% python3 -q
>>> import numpy as np
>>> np.set_printoptions(suppress=True, linewidth=100)
>>> rnd = lambda a: np.round(a, 1) + 0
>>> mat = np.load("m.npy")
>>> mat
array([[-10,  -4,  -7,  -3,  -5,   1,   1,   2,   1,   1,   0,   0],
       [ -5,   0,  -5,   0,  -5,   1,   2,   1,  -4,  -4,   4,  -3],
       [-11,   4,  -6,   2,   1,  -5,   5,  -4,   3,   2,   6,  -5],
       [-13,   4, -10,  -1,   1,  -5,   5,  -4,   1,  -2,   3,  -8],
       [ -5,   0,  -5,   0,  -5,   1,   2,   1,  -4,  -4,   4,  -3],
       [-11,   3,  -1,  -5,  -4,   4,   1,   0,  11,   9,  -4,  -1],
       [-10,  -2,  -3,  -3,   0,   3,  -1,  -4,   7,   7,  -1,   4],
       [ -1,   9,  -7,  -6,   5, -11,   2, -12,  14,   1,  -5,  -4],
       [ -5,  15,   4,   1,   4,  -4,  -2,   0,   8,   8,  -4,   1],
       [  0,   5,   3,  -1,   1,  -5,   1,   1,   3,   4,   1,  -1],
       [ -5,  -4,  -2,  -3,   0,   0,  -1,   1,   5,   5,  -4,   3]])
>>> t = np.radians(45)
>>> r_ = np.eye(12)
>>> r_[4, 4] = r_[9, 9] = np.cos(t)
>>> r_[4, 9], r_[9, 4] = -np.sin(t), np.sin(t)
>>> rnd(r_)
array([[ 1. ,  0. ,  0. ,  0. ,  0. ,  0. ,  0. ,  0. ,  0. ,  0. ,  0. ,  0. ],
       [ 0. ,  1. ,  0. ,  0. ,  0. ,  0. ,  0. ,  0. ,  0. ,  0. ,  0. ,  0. ],
       [ 0. ,  0. ,  1. ,  0. ,  0. ,  0. ,  0. ,  0. ,  0. ,  0. ,  0. ,  0. ],
       [ 0. ,  0. ,  0. ,  1. ,  0. ,  0. ,  0. ,  0. ,  0. ,  0. ,  0. ,  0. ],
       [ 0. ,  0. ,  0. ,  0. ,  0.7,  0. ,  0. ,  0. ,  0. , -0.7,  0. ,  0. ],
       [ 0. ,  0. ,  0. ,  0. ,  0. ,  1. ,  0. ,  0. ,  0. ,  0. ,  0. ,  0. ],
       [ 0. ,  0. ,  0. ,  0. ,  0. ,  0. ,  1. ,  0. ,  0. ,  0. ,  0. ,  0. ],
       [ 0. ,  0. ,  0. ,  0. ,  0. ,  0. ,  0. ,  1. ,  0. ,  0. ,  0. ,  0. ],
       [ 0. ,  0. ,  0. ,  0. ,  0. ,  0. ,  0. ,  0. ,  1. ,  0. ,  0. ,  0. ],
       [ 0. ,  0. ,  0. ,  0. ,  0.7,  0. ,  0. ,  0. ,  0. ,  0.7,  0. ,  0. ],
       [ 0. ,  0. ,  0. ,  0. ,  0. ,  0. ,  0. ,  0. ,  0. ,  0. ,  1. ,  0. ],
       [ 0. ,  0. ,  0. ,  0. ,  0. ,  0. ,  0. ,  0. ,  0. ,  0. ,  0. ,  1. ]])
>>> A2 = mat @ r_.T
>>> rnd(np.abs(A2 - mat).max(axis=0))
array([0. , 0. , 0. , 0. , 6.8, 0. , 0. , 0. , 0. , 5.5, 0. , 0. ])
>>> rnd(A2)
array([[-10. ,  -4. ,  -7. ,  -3. ,  -4.2,   1. ,   1. ,   2. ,   1. ,  -2.8,   0. ,   0. ],
       [ -5. ,   0. ,  -5. ,   0. ,  -0.7,   1. ,   2. ,   1. ,  -4. ,  -6.4,   4. ,  -3. ],
       [-11. ,   4. ,  -6. ,   2. ,  -0.7,  -5. ,   5. ,  -4. ,   3. ,   2.1,   6. ,  -5. ],
       [-13. ,   4. , -10. ,  -1. ,   2.1,  -5. ,   5. ,  -4. ,   1. ,  -0.7,   3. ,  -8. ],
       [ -5. ,   0. ,  -5. ,   0. ,  -0.7,   1. ,   2. ,   1. ,  -4. ,  -6.4,   4. ,  -3. ],
       [-11. ,   3. ,  -1. ,  -5. ,  -9.2,   4. ,   1. ,   0. ,  11. ,   3.5,  -4. ,  -1. ],
       [-10. ,  -2. ,  -3. ,  -3. ,  -4.9,   3. ,  -1. ,  -4. ,   7. ,   4.9,  -1. ,   4. ],
       [ -1. ,   9. ,  -7. ,  -6. ,   2.8, -11. ,   2. , -12. ,  14. ,   4.2,  -5. ,  -4. ],
       [ -5. ,  15. ,   4. ,   1. ,  -2.8,  -4. ,  -2. ,   0. ,   8. ,   8.5,  -4. ,   1. ],
       [  0. ,   5. ,   3. ,  -1. ,  -2.1,  -5. ,   1. ,   1. ,   3. ,   3.5,   1. ,  -1. ],
       [ -5. ,  -4. ,  -2. ,  -3. ,  -3.5,   0. ,  -1. ,   1. ,   5. ,   3.5,  -4. ,   3. ]])
>>> np.allclose(np.linalg.norm(mat, axis=1), np.linalg.norm(A2, axis=1))
True
>>> rnd(np.linalg.svd(mat, compute_uv=False)), rnd(np.linalg.svd(A2, compute_uv=False))
(array([38.8, 28.5, 23.4, 15.6,  8.6,  6. ,  5.9,  4.1,  1.9,  0. ,  0. ]), array([38.8, 28.5, 23.4, 15.6,  8.6,  6. ,  5.9,  4.1,  1.9,  0. ,  0. ]))
